% ipython --no-banner

In [1]: import numpy as np

In [2]: import numpy.linalg as la

In [3]: np.set_printoptions(precision=3, suppress=True, linewidth=120)

In [4]: def rd(a):
   ...:     return np.round(a, 3) + 0
   ...: 

In [5]: W0 = np.loadtxt("data.csv", delimiter=",")

In [6]: W0
Out[6]: 
array([[ -2.055,  79.352,  -0.428,  -5.162, -39.865, -22.671,  -9.339, -23.519,  -9.699,  14.47 , -30.433,  19.981],
       [ -2.083,  80.659,  -1.14 ,  -5.649, -40.147, -25.445, -10.86 , -25.676,  -9.478,  13.372, -30.652,  22.078],
       [ -0.015, -18.961, -14.575,  45.743,  14.391, -21.709,  27.452,   7.108, -50.707,  -2.197, -36.342,  14.796],
       [ -1.246, -18.55 , -12.476,  47.661,  15.094, -21.858,  29.286,   6.55 , -52.879,  -1.784, -35.574,  15.982],
       [ -1.476, -17.558, -14.868,  44.749,  13.646, -20.567,  29.587,   6.226, -51.225,  -2.392, -37.226,  15.704],
       [ -2.892, -18.126, -14.406,  47.34 ,  13.557, -23.245,  28.603,   8.437, -51.765,  -2.496, -37.464,  15.35 ],
       [ 18.898,  16.085,   8.609,  -5.138,  -4.828,   7.915,  -2.228, -20.563, -43.482,  20.091,   5.045, -24.051],
       [ -1.633,  79.663,  -0.589,  -5.399, -39.233, -24.337,  -7.707, -24.775, -10.19 ,  13.964, -30.361,  22.925],
       [ -1.689,  79.149,   0.209,  -6.033, -38.451, -22.855, -10.749, -26.036, -10.559,  13.351, -28.589,  22.982],
       [ -3.256,  80.86 ,   1.169,  -5.165, -39.206, -24.185,  -9.92 , -22.462, -10.782,  13.757, -30.77 ,  21.782],
       [ -3.943,  79.344,  -0.877,  -7.023, -37.633, -24.742,  -9.617, -25.362, -10.722,  15.167, -30.095,  22.538]])

In [7]: la.cond(W0) > 100
Out[7]: np.True_

In [8]: np.argsort(-la.norm(W0, axis=0).round(6), kind="stable")[:3]
Out[8]: array([ 1,  8, 10])

In [9]: E = np.loadtxt("arr.csv", delimiter=",")

In [10]: E
Out[10]: 
array([[1.   , 0.5  , 0.25 , 0.125, 0.062, 0.031, 0.016, 0.008],
       [0.5  , 1.   , 0.5  , 0.25 , 0.125, 0.062, 0.031, 0.016],
       [0.25 , 0.5  , 1.   , 0.5  , 0.25 , 0.125, 0.062, 0.031],
       [0.125, 0.25 , 0.5  , 1.   , 0.5  , 0.25 , 0.125, 0.062],
       [0.062, 0.125, 0.25 , 0.5  , 1.   , 0.5  , 0.25 , 0.125],
       [0.031, 0.062, 0.125, 0.25 , 0.5  , 1.   , 0.5  , 0.25 ],
       [0.016, 0.031, 0.062, 0.125, 0.25 , 0.5  , 1.   , 0.5  ],
       [0.008, 0.016, 0.031, 0.062, 0.125, 0.25 , 0.5  , 1.   ]])

In [11]: # equal to its transpose

In [12]: rng = np.random.default_rng(86)

In [13]: lab = rng.permutation(8)

In [14]: lab
Out[14]: array([7, 2, 1, 4, 5, 6, 0, 3])

In [15]: M2 = E[lab][:, lab]

In [16]: rd(np.sort(np.abs(la.eigvals(M2))))
Out[16]: array([0.344, 0.379, 0.447, 0.566, 0.776, 1.148, 1.77 , 2.571])

In [17]: np.diag(M2)
Out[17]: array([1., 1., 1., 1., 1., 1., 1., 1.])

In [18]: M2
Out[18]: 
array([[1.   , 0.031, 0.016, 0.125, 0.25 , 0.5  , 0.008, 0.062],
       [0.031, 1.   , 0.5  , 0.25 , 0.125, 0.062, 0.25 , 0.5  ],
       [0.016, 0.5  , 1.   , 0.125, 0.062, 0.031, 0.5  , 0.25 ],
       [0.125, 0.25 , 0.125, 1.   , 0.5  , 0.25 , 0.062, 0.5  ],
       [0.25 , 0.125, 0.062, 0.5  , 1.   , 0.5  , 0.031, 0.25 ],
       [0.5  , 0.062, 0.031, 0.25 , 0.5  , 1.   , 0.016, 0.125],
       [0.008, 0.25 , 0.5  , 0.062, 0.031, 0.016, 1.   , 0.125],
       [0.062, 0.5  , 0.25 , 0.5  , 0.25 , 0.125, 0.125, 1.   ]])

In [19]: rd(la.det(M2)), rd(la.det(E[lab]))
Out[19]: (np.float64(0.133), np.float64(0.133))

In [20]: np.trace(M2)
Out[20]: np.float64(8.0)

In [21]: np.allclose(M2, E)
Out[21]: False
